% ipython --no-banner

In [1]: import numpy as np

In [2]: from numpy import linalg as LA

In [3]: np.set_printoptions(precision=1, suppress=True, linewidth=200)

In [4]: J = np.loadtxt("x.csv", delimiter=",")

In [5]: J
Out[5]: 
array([[ 1., -1.,  2.],
       [ 0.,  2.,  0.],
       [ 0.,  0.,  1.]])

In [6]: # triangular: eigenvalues sit on the diagonal

In [7]: ev, V = LA.eig(J)

In [8]: print(ev)
[1. 2. 1.]

In [9]: np.prod(ev)
Out[9]: np.float64(2.0)

In [10]: Y = J / np.sqrt((J ** 2).mean(axis=1, keepdims=True))

In [11]: LA.matrix_rank(Y) == LA.matrix_rank(J)
Out[11]: np.True_

In [12]: LA.norm(Y, axis=1)
Out[12]: array([1.7, 1.7, 1.7])

In [13]: print(np.sort(LA.eigvals(J)))
[1. 1. 2.]

In [14]: print(np.prod(np.diag(J)), round(LA.det(J), 1))
2.0 2.0

In [15]: J @ J
Out[15]: 
array([[ 1., -3.,  4.],
       [ 0.,  4.,  0.],
       [ 0.,  0.,  1.]])

In [16]: LA.matrix_power(J - np.diag(np.diag(J)), 3)
Out[16]: 
array([[0., 0., 0.],
       [0., 0., 0.],
       [0., 0., 0.]])

In [17]: LA.matrix_rank(J - J[0, 0] * np.eye(3))
Out[17]: np.int64(2)

In [18]: cov = J.T @ J

In [19]: np.trace(cov), (J ** 2).sum()
Out[19]: (np.float64(11.0), np.float64(11.0))

In [20]: print(np.allclose(cov, cov.T))
True

In [21]: np.diag(cov)
Out[21]: array([1., 5., 5.])

In [22]: print((J @ J.T).shape)
(3, 3)

In [23]: LA.matrix_rank(cov)
Out[23]: np.int64(3)

In [24]: data = np.array([[0, -7, 0, 0, 0, 0],
    ...:     [-3, 0, 0, 0, 0, 0],
    ...:     [0, 0, 0, 0, 3, 0],
    ...:     [0, 0, 0, -3, 0, 0],
    ...:     [0, 0, -8, 0, 0, 0],
    ...:     [0, 0, 0, 0, 0, -3]])

In [25]: # splits into 4 blocks

In [26]: data[:, 1] @ data[:, 2]
Out[26]: np.int64(0)

In [27]: LA.norm(data, axis=0)
Out[27]: array([3., 7., 8., 3., 3., 3.])

In [28]: LA.svd(data, compute_uv=False)
Out[28]: array([8., 7., 3., 3., 3., 3.])

In [29]: data @ data.T
Out[29]: 
array([[49,  0,  0,  0,  0,  0],
       [ 0,  9,  0,  0,  0,  0],
       [ 0,  0,  9,  0,  0,  0],
       [ 0,  0,  0,  9,  0,  0],
       [ 0,  0,  0,  0, 64,  0],
       [ 0,  0,  0,  0,  0,  9]])
